>>> import numpy as np
>>> from numpy import linalg as LA
>>> np.set_printoptions(suppress=True, linewidth=200)
>>> f = np.array([0, 1, 0, 0, 0])
>>> F = 5 * np.eye(5) + np.outer(f, f)
>>> F
array([[5., 0., 0., 0., 0.],
       [0., 6., 0., 0., 0.],
       [0., 0., 5., 0., 0.],
       [0., 0., 0., 5., 0.],
       [0., 0., 0., 0., 5.]])
>>> # equal to its transpose
>>> ev, vecs = LA.eig(F)
>>> ev
array([5., 6., 5., 5., 5.])
>>> np.round(np.sort(LA.eigvals(LA.inv(F))), 2)
array([0.17, 0.2 , 0.2 , 0.2 , 0.2 ])
>>> np.prod(ev)
np.float64(3750.0)
>>> F @ vecs[:, 0] - ev[0] * vecs[:, 0]
array([0., 0., 0., 0., 0.])
>>> K = np.load("arr.npy")
>>> K
array([[ 4.76,  5.82,  4.14, -2.77,  0.41, -0.65],
       [ 3.85,  4.71,  4.65,  0.26,  1.81, -2.19],
       [11.17,  0.11,  5.18, -0.65,  7.04, -1.35],
       [ 4.1 ,  5.24,  4.7 , -1.02,  1.83, -1.17],
       [ 4.24,  6.22,  4.93, -2.51,  0.87, -3.65],
       [10.31,  0.46,  5.6 , -0.89,  3.68, -1.99],
       [ 6.98,  6.77,  5.31, -2.67,  1.31, -2.37],
       [ 3.42,  5.89,  4.52, -0.6 ,  1.  , -1.73],
       [10.44,  0.78,  6.04, -0.66,  4.79, -2.72],
       [ 7.32,  4.62,  3.18, -2.57,  2.2 , -1.59],
       [12.83,  0.55,  4.47, -0.9 ,  3.6 , -2.17],
       [10.3 , -1.36,  5.37, -2.37,  4.21, -1.28],
       [ 9.88, -1.78,  3.86, -0.3 ,  4.52, -1.02],
       [11.82, -0.6 ,  6.26, -1.76,  2.88, -2.29],
       [ 6.75,  4.73,  4.93, -3.34,  0.55, -2.53],
       [ 3.83,  3.81,  4.76, -3.  ,  1.61, -2.92],
       [ 5.24,  4.12,  2.84, -1.52, -0.51, -4.06],
       [ 2.86,  4.04,  6.14, -4.04,  1.4 , -0.44],
       [ 3.98,  5.87,  3.91, -1.01,  1.82, -3.15],
       [11.52, -2.53,  4.97,  0.06,  6.38, -2.17],
       [10.55, -1.38,  6.01, -2.15,  4.1 , -0.54],
       [ 5.54,  4.96,  6.52, -0.45,  1.13, -2.19],
       [ 5.1 ,  3.74,  2.62, -2.21, -0.01, -2.64],
       [11.34, -1.4 ,  7.17, -2.21,  3.89, -2.31],
       [ 5.32,  6.03,  2.75, -1.22, -2.33, -1.71],
       [ 9.3 ,  0.58,  5.27, -1.83,  5.12, -0.65]])
>>> (F != 0).astype(int)
array([[1, 0, 0, 0, 0],
       [0, 1, 0, 0, 0],
       [0, 0, 1, 0, 0],
       [0, 0, 0, 1, 0],
       [0, 0, 0, 0, 1]])
>>> (LA.matrix_power((F != 0) + (F.T != 0) + np.eye(5), 5) > 0).astype(int)
array([[1, 0, 0, 0, 0],
       [0, 1, 0, 0, 0],
       [0, 0, 1, 0, 0],
       [0, 0, 0, 1, 0],
       [0, 0, 0, 0, 1]])
>>> G = np.cov(K, rowvar=False)
>>> np.round(np.polyfit(K[:, 5], K[:, 1], 1), 2)
array([-0.89,  0.94])
>>> np.round(np.median(K, axis=0), 2)
array([ 6.86,  3.92,  4.93, -1.64,  1.83, -2.17])
>>> idx = K[:, 5] > np.median(K[:, 5])
>>> f = K[idx].mean(axis=0) - K[~idx].mean(axis=0)
>>> round((((K - K.mean(axis=0)) @ f > 0) == idx).mean(), 2)
np.float64(0.62)
>>> J = np.array([[-5.6, 15.78, -14.86, -3.4],
...     [-4.31, 13.57, -15.55, -4.35],
...     [-4.9, 15.89, -15.81, -3.15],
...     [-4.61, 13.46, -14.86, -4.92],
...     [-6.19, 15.32, -16.38, -3.2],
...     [-5.05, 14.57, -14.63, -5.59],
...     [-6.02, 14.47, -14.86, -6.53],
...     [-5.74, 16.32, -14.84, -4.26],
...     [-5.0, 15.61, -14.2, -5.58],
...     [-4.04, 13.91, -13.91, -5.37],
...     [-6.41, 15.17, -15.44, -4.15]])
>>> J
array([[ -5.6 ,  15.78, -14.86,  -3.4 ],
       [ -4.31,  13.57, -15.55,  -4.35],
       [ -4.9 ,  15.89, -15.81,  -3.15],
       [ -4.61,  13.46, -14.86,  -4.92],
       [ -6.19,  15.32, -16.38,  -3.2 ],
       [ -5.05,  14.57, -14.63,  -5.59],
       [ -6.02,  14.47, -14.86,  -6.53],
       [ -5.74,  16.32, -14.84,  -4.26],
       [ -5.  ,  15.61, -14.2 ,  -5.58],
       [ -4.04,  13.91, -13.91,  -5.37],
       [ -6.41,  15.17, -15.44,  -4.15]])
>>> idx = J[:, 0] > np.median(J[:, 0])
>>> f = J[idx].mean(axis=0) - J[~idx].mean(axis=0)
>>> idx.astype(int)
array([0, 1, 1, 1, 0, 0, 0, 0, 1, 1, 0])
>>> ((J - J.mean(axis=0)) @ f > 0).astype(int)
array([0, 1, 0, 1, 0, 1, 0, 0, 1, 1, 0])
>>> f.round(2)
array([ 1.26, -0.78,  0.3 , -0.15])
>>> proj = J @ LA.solve(J.T @ J, J.T)
>>> np.round(np.trace(proj), 2)
np.float64(4.0)
>>> E = np.loadtxt("out6.csv", delimiter=",")
>>> E
array([[ 5.,  3.,  6.],
       [ 8.,  6., 10.],
       [ 8.,  6., 10.],
       [ 8.,  6., 10.],
       [11.,  9., 14.],
       [11.,  9., 14.],
       [ 5.,  3.,  6.],
       [ 5.,  3.,  6.],
       [11.,  9., 14.],
       [ 8.,  6., 10.],
       [ 5.,  3.,  6.],
       [11.,  9., 14.],
       [11.,  9., 14.],
       [ 5.,  3.,  6.],
       [ 8.,  6., 10.],
       [ 8.,  6., 10.],
       [11.,  9., 14.],
       [11.,  9., 14.],
       [ 5.,  3.,  6.],
       [ 8.,  6., 10.],
       [ 8.,  6., 10.],
       [ 5.,  3.,  6.],
       [11.,  9., 14.],
       [ 5.,  3.,  6.],
       [11.,  9., 14.],
       [11.,  9., 14.],
       [11.,  9., 14.],
       [ 8.,  6., 10.],
       [ 8.,  6., 10.],
       [ 5.,  3.,  6.],
       [ 8.,  6., 10.],
       [ 8.,  6., 10.],
       [ 8.,  6., 10.],
       [11.,  9., 14.],
       [ 5.,  3.,  6.],
       [ 8.,  6., 10.],
       [ 8.,  6., 10.],
       [ 5.,  3.,  6.]])
>>> np.abs(np.diag(LA.qr(E)[1])) > 1e-9
array([ True,  True, False])
>>> np.allclose(E[:-1].T @ LA.lstsq(E[:-1].T, E[-1])[0], E[-1])
True
>>> np.round(E @ LA.pinv(E) @ E, 2)
array([[ 5.,  3.,  6.],
       [ 8.,  6., 10.],
       [ 8.,  6., 10.],
       [ 8.,  6., 10.],
       [11.,  9., 14.],
       [11.,  9., 14.],
       [ 5.,  3.,  6.],
       [ 5.,  3.,  6.],
       [11.,  9., 14.],
       [ 8.,  6., 10.],
       [ 5.,  3.,  6.],
       [11.,  9., 14.],
       [11.,  9., 14.],
       [ 5.,  3.,  6.],
       [ 8.,  6., 10.],
       [ 8.,  6., 10.],
       [11.,  9., 14.],
       [11.,  9., 14.],
       [ 5.,  3.,  6.],
       [ 8.,  6., 10.],
       [ 8.,  6., 10.],
       [ 5.,  3.,  6.],
       [11.,  9., 14.],
       [ 5.,  3.,  6.],
       [11.,  9., 14.],
       [11.,  9., 14.],
       [11.,  9., 14.],
       [ 8.,  6., 10.],
       [ 8.,  6., 10.],
       [ 5.,  3.,  6.],
       [ 8.,  6., 10.],
       [ 8.,  6., 10.],
       [ 8.,  6., 10.],
       [11.,  9., 14.],
       [ 5.,  3.,  6.],
       [ 8.,  6., 10.],
       [ 8.,  6., 10.],
       [ 5.,  3.,  6.]])
>>> X = np.loadtxt("run17.csv", delimiter=",")
>>> X
array([[ 1.,  0.,  0.,  0.,  0.,  0.,  0.,  0.,  0.,  0.,  0.],
       [-1.,  1.,  0.,  0.,  0.,  0.,  0.,  0.,  0.,  0.,  0.],
       [ 1.,  3.,  1.,  0.,  0.,  0.,  0.,  0.,  0.,  0.,  0.],
       [ 0.,  0.,  3.,  1.,  0.,  0.,  0.,  0.,  0.,  0.,  0.],
       [-1.,  1., -1., -3.,  1.,  0.,  0.,  0.,  0.,  0.,  0.],
       [ 2.,  1.,  0.,  0.,  1.,  1.,  0.,  0.,  0.,  0.,  0.],
       [ 3., -1., -1.,  0.,  3.,  0.,  1.,  0.,  0.,  0.,  0.],
       [ 0., -3., -3.,  1.,  1.,  1., -2.,  1.,  0.,  0.,  0.],
       [ 1.,  3., -1., -2.,  3., -3., -3.,  1.,  1.,  0.,  0.],
       [-3., -2.,  0.,  2.,  3., -2.,  1., -1., -2.,  1.,  0.],
       [-2., -1., -3., -3.,  0., -3., -2.,  0., -3.,  2.,  1.]])
>>> U, s, vt = LA.svd(X, full_matrices=False)
>>> np.round(U.T @ U, 2) + 0
array([[1., 0., 0., 0., 0., 0., 0., 0., 0., 0., 0.],
       [0., 1., 0., 0., 0., 0., 0., 0., 0., 0., 0.],
       [0., 0., 1., 0., 0., 0., 0., 0., 0., 0., 0.],
       [0., 0., 0., 1., 0., 0., 0., 0., 0., 0., 0.],
       [0., 0., 0., 0., 1., 0., 0., 0., 0., 0., 0.],
       [0., 0., 0., 0., 0., 1., 0., 0., 0., 0., 0.],
       [0., 0., 0., 0., 0., 0., 1., 0., 0., 0., 0.],
       [0., 0., 0., 0., 0., 0., 0., 1., 0., 0., 0.],
       [0., 0., 0., 0., 0., 0., 0., 0., 1., 0., 0.],
       [0., 0., 0., 0., 0., 0., 0., 0., 0., 1., 0.],
       [0., 0., 0., 0., 0., 0., 0., 0., 0., 0., 1.]])
>>> round(np.sqrt((s ** 2).sum()), 2), round(LA.norm(X), 2)
(np.float64(14.9), np.float64(14.9))
>>> np.round(vt @ vt.T, 2) + 0
array([[1., 0., 0., 0., 0., 0., 0., 0., 0., 0., 0.],
       [0., 1., 0., 0., 0., 0., 0., 0., 0., 0., 0.],
       [0., 0., 1., 0., 0., 0., 0., 0., 0., 0., 0.],
       [0., 0., 0., 1., 0., 0., 0., 0., 0., 0., 0.],
       [0., 0., 0., 0., 1., 0., 0., 0., 0., 0., 0.],
       [0., 0., 0., 0., 0., 1., 0., 0., 0., 0., 0.],
       [0., 0., 0., 0., 0., 0., 1., 0., 0., 0., 0.],
       [0., 0., 0., 0., 0., 0., 0., 1., 0., 0., 0.],
       [0., 0., 0., 0., 0., 0., 0., 0., 1., 0., 0.],
       [0., 0., 0., 0., 0., 0., 0., 0., 0., 1., 0.],
       [0., 0., 0., 0., 0., 0., 0., 0., 0., 0., 1.]])
>>> s.round(2) + 0
array([8.76, 7.55, 5.94, 5.31, 3.43, 2.69, 1.9 , 1.46, 0.25, 0.1 , 0.  ])
>>> np.round(s / s[0], 2) + 0
array([1.  , 0.86, 0.68, 0.61, 0.39, 0.31, 0.22, 0.17, 0.03, 0.01, 0.  ])
>>> np.round(np.cumsum(s ** 2) / np.sum(s ** 2), 2)
array([0.35, 0.6 , 0.76, 0.89, 0.94, 0.97, 0.99, 1.  , 1.  , 1.  , 1.  ])
>>> (s > 1e-8).sum()
np.int64(11)
>>> np.round(U.T @ X @ vt.T, 2) + 0
array([[8.76, 0.  , 0.  , 0.  , 0.  , 0.  , 0.  , 0.  , 0.  , 0.  , 0.  ],
       [0.  , 7.55, 0.  , 0.  , 0.  , 0.  , 0.  , 0.  , 0.  , 0.  , 0.  ],
       [0.  , 0.  , 5.94, 0.  , 0.  , 0.  , 0.  , 0.  , 0.  , 0.  , 0.  ],
       [0.  , 0.  , 0.  , 5.31, 0.  , 0.  , 0.  , 0.  , 0.  , 0.  , 0.  ],
       [0.  , 0.  , 0.  , 0.  , 3.43, 0.  , 0.  , 0.  , 0.  , 0.  , 0.  ],
       [0.  , 0.  , 0.  , 0.  , 0.  , 2.69, 0.  , 0.  , 0.  , 0.  , 0.  ],
       [0.  , 0.  , 0.  , 0.  , 0.  , 0.  , 1.9 , 0.  , 0.  , 0.  , 0.  ],
       [0.  , 0.  , 0.  , 0.  , 0.  , 0.  , 0.  , 1.46, 0.  , 0.  , 0.  ],
       [0.  , 0.  , 0.  , 0.  , 0.  , 0.  , 0.  , 0.  , 0.25, 0.  , 0.  ],
       [0.  , 0.  , 0.  , 0.  , 0.  , 0.  , 0.  , 0.  , 0.  , 0.1 , 0.  ],
       [0.  , 0.  , 0.  , 0.  , 0.  , 0.  , 0.  , 0.  , 0.  , 0.  , 0.  ]])
>>> U.shape, s.shape, vt.shape
((11, 11), (11,), (11, 11))
